$ python -q
>>> import numpy as np
>>> np.set_printoptions(suppress=True, linewidth=140)
>>> X = np.load("layer19.npy")
>>> X
array([[1, 0, 1, 0, 1, 0],
       [0, 2, 0, 2, 0, 2],
       [0, 3, 0, 3, 0, 3],
       [1, 0, 1, 0, 1, 0],
       [0, 2, 0, 2, 0, 2],
       [0, 3, 0, 3, 0, 3]])
>>> # looks like rank 2
>>> Uu, s, vt = np.linalg.svd(X)
>>> vecs = vt[:(s > 1e-8).sum()]
>>> rng = np.random.default_rng(4211)
>>> vec = X[3] + 3 * X[5] + rng.integers(2) * np.eye(6)[5]
>>> vec
array([ 1.,  9.,  1.,  9.,  1., 10.])
>>> np.linalg.matrix_rank(np.vstack([X, vec]))
np.int64(3)
>>> round(float(np.linalg.norm(vec - vecs.T @ vecs @ vec)), 2)
0.82
>>> np.allclose(vecs.T @ vecs @ vec, vec)
False
>>> np.round(vecs.T @ vecs, 2) + 0
array([[0.33, 0.  , 0.33, 0.  , 0.33, 0.  ],
       [0.  , 0.33, 0.  , 0.33, 0.  , 0.33],
       [0.33, 0.  , 0.33, 0.  , 0.33, 0.  ],
       [0.  , 0.33, 0.  , 0.33, 0.  , 0.33],
       [0.33, 0.  , 0.33, 0.  , 0.33, 0.  ],
       [0.  , 0.33, 0.  , 0.33, 0.  , 0.33]])
>>> idx = rng.permutation(6)
>>> idx
array([0, 2, 1, 5, 4, 3])
>>> out = X[idx][:, idx]
>>> print(np.allclose(out, X))
False
>>> out = X[0, 0] * X[1:] - np.outer(X[1:, 0], X[0])
>>> out
array([[0, 2, 0, 2, 0, 2],
       [0, 3, 0, 3, 0, 3],
       [0, 0, 0, 0, 0, 0],
       [0, 2, 0, 2, 0, 2],
       [0, 3, 0, 3, 0, 3]])
>>> np.flatnonzero(~out.round(6).any(axis=1))
array([2])
>>> np.linalg.matrix_rank(out), np.linalg.matrix_rank(X)
(np.int64(1), np.int64(2))
>>> W0 = np.load("mat.npy")
>>> print(W0.round(2))
[[-0.3  -0.69 -0.64 -0.12]
 [ 0.8  -0.55  0.22 -0.01]
 [ 0.45  0.43 -0.57 -0.54]
 [ 0.25  0.17 -0.46  0.84]]
>>> # keeps lengths
>>> W = np.array([[-1, -3, -5, 5], [2, -5, -5, -2], [4, 4, -1, -4], [5, 3, 3, -2]])
>>> beta = np.array([-8, -4, 9, -9])
>>> H = np.maximum(W0 @ W + beta, 0)
>>> H.round(2)
array([[ 0.  ,  0.  , 14.25,  0.  ],
       [ 0.  ,  0.  ,  7.52,  0.  ],
       [ 0.  ,  0.  ,  3.57,  0.  ],
       [ 0.  ,  0.  ,  9.86,  0.  ]])
>>> print((H > 0).mean(axis=0))
[0. 0. 1. 0.]
>>> (H > 0).astype(int)
array([[0, 0, 1, 0],
       [0, 0, 1, 0],
       [0, 0, 1, 0],
       [0, 0, 1, 0]])
>>> C = np.array([[2, 1, 0], [1, 2, 0], [3, 1, 2], [2, 2, 3]])
>>> np.round(H @ C, 2)
array([[42.75, 14.25, 28.5 ],
       [22.56,  7.52, 15.04],
       [10.7 ,  3.57,  7.13],
       [29.58,  9.86, 19.72]])
>>> out = W0 + rng.integers(-2, 3, (4, 1)) @ rng.integers(-2, 3, (1, 4))
>>> out.round(2)
array([[ 1.7 ,  1.31, -0.64,  1.88],
       [ 2.8 ,  1.45,  0.22,  1.99],
       [ 2.45,  2.43, -0.57,  1.46],
       [ 0.25,  0.17, -0.46,  0.84]])
>>> out - W0
array([[2., 2., 0., 2.],
       [2., 2., 0., 2.],
       [2., 2., 0., 2.],
       [0., 0., 0., 0.]])
>>> np.round(np.linalg.svd(out - W0, compute_uv=False), 2) + 0
array([6., 0., 0., 0.])
>>> np.linalg.matrix_power(X, 3)
array([[ 6, 30,  6, 30,  6, 30],
       [12, 60, 12, 60, 12, 60],
       [18, 90, 18, 90, 18, 90],
       [ 6, 30,  6, 30,  6, 30],
       [12, 60, 12, 60, 12, 60],
       [18, 90, 18, 90, 18, 90]])
>>> np.round(np.sort(np.abs(np.linalg.eigvals(X))), 2) + 0
array([0., 0., 0., 0., 0., 6.])
>>> (X + X.T) / 2
array([[1. , 0. , 0.5, 0.5, 0.5, 0. ],
       [0. , 2. , 1.5, 1. , 1. , 2.5],
       [0.5, 1.5, 0. , 2. , 0. , 1.5],
       [0.5, 1. , 2. , 0. , 1.5, 1.5],
       [0.5, 1. , 0. , 1.5, 0. , 1. ],
       [0. , 2.5, 1.5, 1.5, 1. , 3. ]])
>>> np.allclose(X, X.T)
False
>>> round(np.abs(np.linalg.eigvals(X)).max(), 2)
np.float64(6.0)
>>> round(np.linalg.det(X), 2)
np.float64(0.0)
>>> np.linalg.determinant(X)
Traceback (most recent call last):
  File "<python-input-43>", line 1, in <module>
    np.linalg.determinant(X)
    ^^^^^^^^^^^^^^^^^^^^^
AttributeError: module 'numpy.linalg' has no attribute 'determinant'
>>> X @ X
array([[ 1,  5,  1,  5,  1,  5],
       [ 2, 10,  2, 10,  2, 10],
       [ 3, 15,  3, 15,  3, 15],
       [ 1,  5,  1,  5,  1,  5],
       [ 2, 10,  2, 10,  2, 10],
       [ 3, 15,  3, 15,  3, 15]])
>>> data = np.array([[0, 1, 0, 0], [0, 2, 0, 0], [0, 0, 0, 1], [0, 0, 0, 2]])
>>> # triangular: eigenvalues sit on the diagonal
>>> data @ data
array([[0, 2, 0, 0],
       [0, 4, 0, 0],
       [0, 0, 0, 2],
       [0, 0, 0, 4]])
>>> out = np.array([[4, 5], [-8, -2], [1, 6], [3, -5]])
>>> np.einsum("ij->j", data)
array([0, 3, 0, 3])
>>> np.linalg.matrix_rank(data @ out)
np.int64(2)
>>> out.T @ data.T
array([[ -8, -16,   3,   6],
       [ -2,  -4,  -5, -10]])
>>> print(np.vstack([data, out.T]).shape)
(6, 4)
>>> np.poly(data)
array([ 1., -4.,  4.,  0.,  0.])
>>> round(np.linalg.det(data.T), 2)
np.float64(0.0)
>>> np.round(np.linalg.det(data[::-1]), 2)
np.float64(0.0)
>>> np.einsum("ij,ji->", data, data)
np.int64(8)
>>> m1 = np.loadtxt("dump.csv", delimiter=",")
>>> m1
array([[-17.76, -49.24,  -1.14],
       [-21.76, -49.47,  -0.88],
       [-20.05, -50.55,  -1.35],
       [-20.4 , -50.21,   2.3 ],
       [-19.96, -50.01,  -0.35],
       [-19.97, -50.  ,  -0.67],
       [-19.66, -50.45,  -2.18],
       [-20.41, -49.67,  -0.83],
       [-19.62, -49.22,  -0.92],
       [-21.71, -50.5 ,   0.78],
       [-18.57, -49.01,  -0.47],
       [-19.1 , -49.1 ,   0.85],
       [-21.54, -48.52,   0.91],
       [-18.56, -49.23,  -1.21],
       [-18.51, -49.12,   0.12],
       [-20.95, -50.4 ,  -0.09],
       [-18.37, -50.62,  -0.59],
       [-19.37, -50.04,  -1.4 ],
       [-22.31, -49.55,  -0.52],
       [-21.22, -49.76,   0.04],
       [-20.65, -50.19,   0.38],
       [-19.9 , -49.8 ,  -0.96],
       [-20.96, -50.49,  -0.6 ],
       [-20.78, -49.46,  -2.15],
       [-20.48, -48.75,  -0.96],
       [-18.84, -49.65,  -1.  ],
       [-20.13, -51.28,   0.73],
       [-19.71, -50.02,  -0.81],
       [-20.64, -50.61,   0.41],
       [-20.31, -48.64,  -0.37],
       [-21.76, -48.01,  -0.26],
       [-19.15, -48.44,  -0.93],
       [-20.15, -49.74,  -0.24],
       [-20.66, -51.15,  -0.31]])
>>> vec = np.array([2, 1, 1])
>>> print(np.linalg.norm(m1 @ vec) <= np.linalg.norm(m1, 2) * np.linalg.norm(vec) + 1e-9)
True
>>> feats = np.loadtxt("m.csv", delimiter=",")
>>> feats
array([[0., 1., 1., 0., 1., 1., 1., 0., 0., 0.],
       [1., 0., 0., 0., 1., 0., 0., 0., 0., 0.],
       [1., 0., 0., 0., 0., 0., 0., 1., 1., 1.],
       [0., 0., 0., 0., 0., 0., 0., 0., 0., 0.],
       [1., 1., 0., 0., 0., 0., 0., 0., 1., 1.],
       [1., 0., 0., 0., 0., 0., 0., 0., 0., 0.],
       [1., 0., 0., 0., 0., 0., 0., 0., 0., 0.],
       [0., 0., 1., 0., 0., 0., 0., 0., 1., 1.],
       [0., 0., 1., 0., 1., 0., 0., 1., 0., 0.],
       [0., 0., 1., 0., 1., 0., 0., 1., 0., 0.]])
>>> feats @ feats
array([[5., 1., 0., 0., 1., 0., 0., 1., 2., 2.],
       [1., 2., 1., 0., 1., 1., 1., 0., 1., 1.],
       [0., 1., 4., 0., 3., 1., 1., 2., 1., 1.],
       [0., 0., 0., 0., 0., 0., 0., 0., 0., 0.],
       [1., 1., 3., 0., 4., 1., 1., 2., 0., 0.],
       [0., 1., 1., 0., 1., 1., 1., 0., 0., 0.],
       [0., 1., 1., 0., 1., 1., 1., 0., 0., 0.],
       [1., 0., 2., 0., 2., 0., 0., 3., 1., 1.],
       [2., 1., 1., 0., 0., 0., 0., 1., 3., 3.],
       [2., 1., 1., 0., 0., 0., 0., 1., 3., 3.]])
>>> np.trace(feats @ feats @ feats) // 6
np.float64(3.0)
>>> Lm = np.diag(feats.sum(axis=1)) - feats
>>> Lm @ np.ones(10)
array([0., 0., 0., 0., 0., 0., 0., 0., 0., 0.])
